>>> import numpy as np
>>> import numpy.linalg as la
>>> np.set_printoptions(precision=2, suppress=True, linewidth=160)
>>> def rnd(a):
...     return np.round(a, 2) + 0
... 
>>> rng = np.random.default_rng(51476)
>>> W0 = rng.normal(size=(17, 3))
>>> W0 = 10 * W0 / la.norm(W0, axis=1, keepdims=True)
>>> rnd(W0)
array([[ 4.18,  8.6 , -2.91],
       [ 0.14, -7.39,  6.74],
       [-9.94, -0.08, -1.06],
       [ 8.89,  4.29, -1.6 ],
       [ 3.  ,  9.36,  1.84],
       [-2.7 , -7.39, -6.17],
       [-8.63, -1.03,  4.95],
       [ 8.93,  3.26,  3.11],
       [ 8.56,  4.92,  1.6 ],
       [ 4.81, -8.  , -3.58],
       [ 9.64, -0.62,  2.57],
       [-7.09, -1.91, -6.79],
       [-4.62,  8.87, -0.23],
       [-5.48,  3.35, -7.67],
       [ 5.32, -6.54, -5.37],
       [-4.32,  5.61, -7.06],
       [-1.17,  9.1 , -3.97]])
>>> t = np.radians(180)
>>> r_ = np.eye(3)
>>> r_[1, 1] = r_[0, 0] = np.cos(t)
>>> r_[1, 0], r_[0, 1] = -np.sin(t), np.sin(t)
>>> rnd(r_)
array([[-1.,  0.,  0.],
       [ 0., -1.,  0.],
       [ 0.,  0.,  1.]])
>>> B = W0 @ r_.T
>>> rnd(la.det(r_)), np.trace(r_)
(np.float64(1.0), np.float64(-1.0))
>>> rnd(np.abs(B - W0).max(axis=0))
array([19.89, 18.72,  0.  ])
>>> cen = W0 - W0.mean(axis=0)
>>> U, sig, vt = la.svd(cen, full_matrices=False)
>>> rnd(vt[0] * np.sign(vt[0, np.abs(vt[0]).argmax()]))
array([0.94, 0.2 , 0.28])
>>> (np.sign(U[:, 0]) == np.sign(U[0, 0])).astype(int)
array([1, 1, 0, 1, 1, 0, 0, 1, 1, 1, 1, 0, 0, 0, 1, 0, 0])
>>> rnd(sig ** 2 / (sig ** 2).sum())
array([0.46, 0.37, 0.17])
>>> rnd(sig)
array([27.26, 24.49, 16.69])
>>> np.abs(vt[0]).argmax()
np.int64(0)
>>> x0 = np.array([0, 2, 0])
>>> rhs = W0 @ x0
>>> c, lr = np.zeros(3), 1 / la.norm(W0, 2) ** 2
>>> for i in range(250):
...     c -= lr * W0.T @ (W0 @ c - rhs)
...     if i % 50 == 0: print(i, round(la.norm(W0 @ c - rhs), 2))
... 
0 7.58
50 0.0
100 0.0
150 0.0
200 0.0
>>> rnd(c)
array([0., 2., 0.])
>>> m1 = np.loadtxt("dump.csv", delimiter=",")
>>> m1
array([[ 4.,  5.,  6.,  7.],
       [ 8.,  9., 10., 11.],
       [12., 13., 14., 15.]])
>>> t = np.radians(180)
>>> r_ = np.eye(4)
>>> r_[3, 3] = r_[2, 2] = np.cos(t)
>>> r_[3, 2], r_[2, 3] = -np.sin(t), np.sin(t)
>>> rnd(r_)
array([[ 1.,  0.,  0.,  0.],
       [ 0.,  1.,  0.,  0.],
       [ 0.,  0., -1.,  0.],
       [ 0.,  0.,  0., -1.]])
>>> B = m1 @ r_.T
>>> rnd(B)
array([[  4.,   5.,  -6.,  -7.],
       [  8.,   9., -10., -11.],
       [ 12.,  13., -14., -15.]])
>>> X = np.load("layer2.npy")
>>> X
array([[-2.1, -4.8, -0.3],
       [ 1.1, -0.1, -1.1],
       [-0.9, -0.8, -0.9],
       [-1.6, -1.3, -0.7],
       [ 0.6,  0.4, -0.8],
       [ 1. , -0.8, -3.4],
       [ 0.8,  0.7, -0.9],
       [-2.7,  0.3, -1.1],
       [ 0.1,  0.7,  1. ],
       [ 0.1,  0. ,  0.8]])
>>> labels = X[:, 0] > np.median(X[:, 0])
>>> r0 = X[labels].mean(axis=0) - X[~labels].mean(axis=0)
>>> ((X - X.mean(axis=0)) @ r0 > 0).astype(int)
array([0, 1, 0, 0, 1, 1, 1, 0, 0, 0])
>>> labels.astype(int)
array([0, 1, 0, 0, 1, 1, 1, 0, 0, 0])
>>> np.argsort(-np.abs(r0).round(6), kind="stable")
array([0, 2, 1])
>>> rnd(r0)
array([ 2.06,  1.03, -1.35])
